% python3 -q
>>> import numpy as np
>>> import numpy.linalg as la
>>> np.set_printoptions(precision=1, suppress=True, linewidth=160)
>>> F = np.load("case14.npy")
>>> print(F.round(1) + 0)
[[-0.3 -0.1  0.5 -0.3  0.  -0.2 -0.7]
 [-0.5 -0.1  0.   0.6  0.6  0.  -0.1]
 [ 0.2 -0.4 -0.3 -0.4  0.5  0.4 -0.3]
 [-0.2 -0.8  0.3  0.  -0.2  0.1  0.4]
 [ 0.1 -0.3 -0.4  0.   0.1 -0.8  0. ]
 [-0.7  0.3 -0.2 -0.5  0.1 -0.1  0.3]
 [-0.3 -0.1 -0.5  0.2 -0.6  0.2 -0.4]]
>>> # keeps lengths
>>> rng = np.random.default_rng(85205)
>>> Y = F + rng.integers(-2, 3, (7, 2)) @ rng.integers(-2, 3, (2, 7))
>>> print(Y.round(1) + 0)
[[-2.3 -0.1  3.5  1.7 -5.   3.8  1.3]
 [ 0.5  0.9 -2.   0.6  2.6 -1.  -0.1]
 [ 2.2  1.6 -4.3 -0.4  4.5 -1.6 -0.3]
 [-2.2 -6.8  6.3 -4.  -2.2 -1.9 -3.6]
 [ 2.1  1.7 -4.4  0.   4.1 -2.8  0. ]
 [ 1.3  4.3 -5.2  1.5  3.1 -0.1  2.3]
 [-0.3  3.9 -2.5  4.2 -2.6  4.2  3.6]]
>>> print(Y - F)
[[-2.  0.  3.  2. -5.  4.  2.]
 [ 1.  1. -2.  0.  2. -1.  0.]
 [ 2.  2. -4.  0.  4. -2.  0.]
 [-2. -6.  6. -4. -2. -2. -4.]
 [ 2.  2. -4.  0.  4. -2.  0.]
 [ 2.  4. -5.  2.  3.  0.  2.]
 [ 0.  4. -2.  4. -2.  4.  4.]]
>>> print(np.abs(Y - F).sum(axis=1))
[18.  7. 14. 26. 14. 18. 20.]
>>> print(np.round(la.svd(Y - F, compute_uv=False), 1) + 0)
[16.3 12.   0.   0.   0.   0.   0. ]
>>> M = np.array([[1, 0, 1, 0], [2, 3, 2, 3], [1, 0, 1, 0], [2, 3, 2, 3]])
>>> Uu, s, Vt = la.svd(M)
>>> print(s.round(1) + 0)
[7.3 1.6 0.  0. ]
>>> Y = Uu[:, :2] @ np.diag(s[:2]) @ Vt[:2]
>>> print(np.round(la.norm(M - Y, 2), 1), np.round(s[2], 1))
0.0 0.0
>>> print(la.matrix_rank(M, rtol=0.05))
2
>>> print(la.matrix_rank(Y))
2
>>> print(np.round(la.norm(M - Y) / la.norm(M), 1))
0.0
>>> print(Y.round(1) + 0)
[[1. 0. 1. 0.]
 [2. 3. 2. 3.]
 [1. 0. 1. 0.]
 [2. 3. 2. 3.]]
>>> Uu, s, Vt = la.svd(M)
>>> evecs = Vt[:(s > 1e-8).sum()]
>>> vec = M[1] + 4 * M[3] + rng.integers(2) * np.eye(4)[3]
>>> print(vec)
[10. 15. 10. 16.]
>>> print(np.round(evecs.T @ evecs, 1) + 0)
[[0.5 0.  0.5 0. ]
 [0.  0.5 0.  0.5]
 [0.5 0.  0.5 0. ]
 [0.  0.5 0.  0.5]]
>>> print(np.allclose(evecs.T @ evecs @ vec, vec))
False
>>> Y = M / np.sqrt((M ** 2).mean(axis=1, keepdims=True))
>>> print(la.matrix_rank(M - M.mean(axis=1, keepdims=True)))
1
>>> print(la.norm(Y, axis=1))
[2. 2. 2. 2.]
>>> print(la.matrix_rank(Y) == la.matrix_rank(M))
True
>>> arr = np.loadtxt("test5.csv", delimiter=",")
>>> print(arr)
[[4. 1. 0. 0. 0. 0. 0. 0.]
 [0. 4. 1. 0. 0. 0. 0. 0.]
 [0. 0. 4. 1. 0. 0. 0. 0.]
 [0. 0. 0. 4. 1. 0. 0. 0.]
 [0. 0. 0. 0. 4. 1. 0. 0.]
 [0. 0. 0. 0. 0. 4. 1. 0.]
 [0. 0. 0. 0. 0. 0. 4. 1.]
 [0. 0. 0. 0. 0. 0. 0. 4.]]
>>> def softmax(z):
...     e = np.exp(z - z.max(axis=-1, keepdims=True))
...     return e / e.sum(axis=-1, keepdims=True)
... 
>>> print(np.round(softmax(arr[1] + 4), 1) + 0)
[0.  0.9 0.  0.  0.  0.  0.  0. ]
>>> print(np.round(softmax(10 * arr[1]), 1) + 0)
[0. 1. 0. 0. 0. 0. 0. 0.]
>>> print(softmax(arr).sum(axis=1))
[1. 1. 1. 1. 1. 1. 1. 1.]
>>> S = arr @ arr.T / np.sqrt(8)
>>> print(np.round(softmax(S), 1) + 0)
[[1. 0. 0. 0. 0. 0. 0. 0.]
 [0. 1. 0. 0. 0. 0. 0. 0.]
 [0. 0. 1. 0. 0. 0. 0. 0.]
 [0. 0. 0. 1. 0. 0. 0. 0.]
 [0. 0. 0. 0. 1. 0. 0. 0.]
 [0. 0. 0. 0. 0. 1. 0. 0.]
 [0. 0. 0. 0. 0. 0. 1. 0.]
 [0. 0. 0. 0. 0. 0. 0. 1.]]
>>> q, evecs = la.qr(arr[:, :2])[0], la.qr(arr[:, 2:])[0]
>>> s = la.svd(q.T @ evecs, compute_uv=False)
>>> print(round(float(la.norm(q @ q.T - evecs @ evecs.T, 2)), 1))
1.0
>>> print((s > 0.9).sum())
0
>>> Y = arr / la.norm(arr, axis=1, keepdims=True)
>>> gram = Y @ Y.T
>>> print(np.argwhere(np.triu(np.abs(gram) > 0.95, 1)))
[]
>>> print((gram - 2 * np.eye(8)).round(6).argmax(axis=1))
[1 0 1 2 3 4 7 6]
>>> print((np.abs(gram) > 0.9).astype(int))
[[1 0 0 0 0 0 0 0]
 [0 1 0 0 0 0 0 0]
 [0 0 1 0 0 0 0 0]
 [0 0 0 1 0 0 0 0]
 [0 0 0 0 1 0 0 0]
 [0 0 0 0 0 1 0 0]
 [0 0 0 0 0 0 1 0]
 [0 0 0 0 0 0 0 1]]
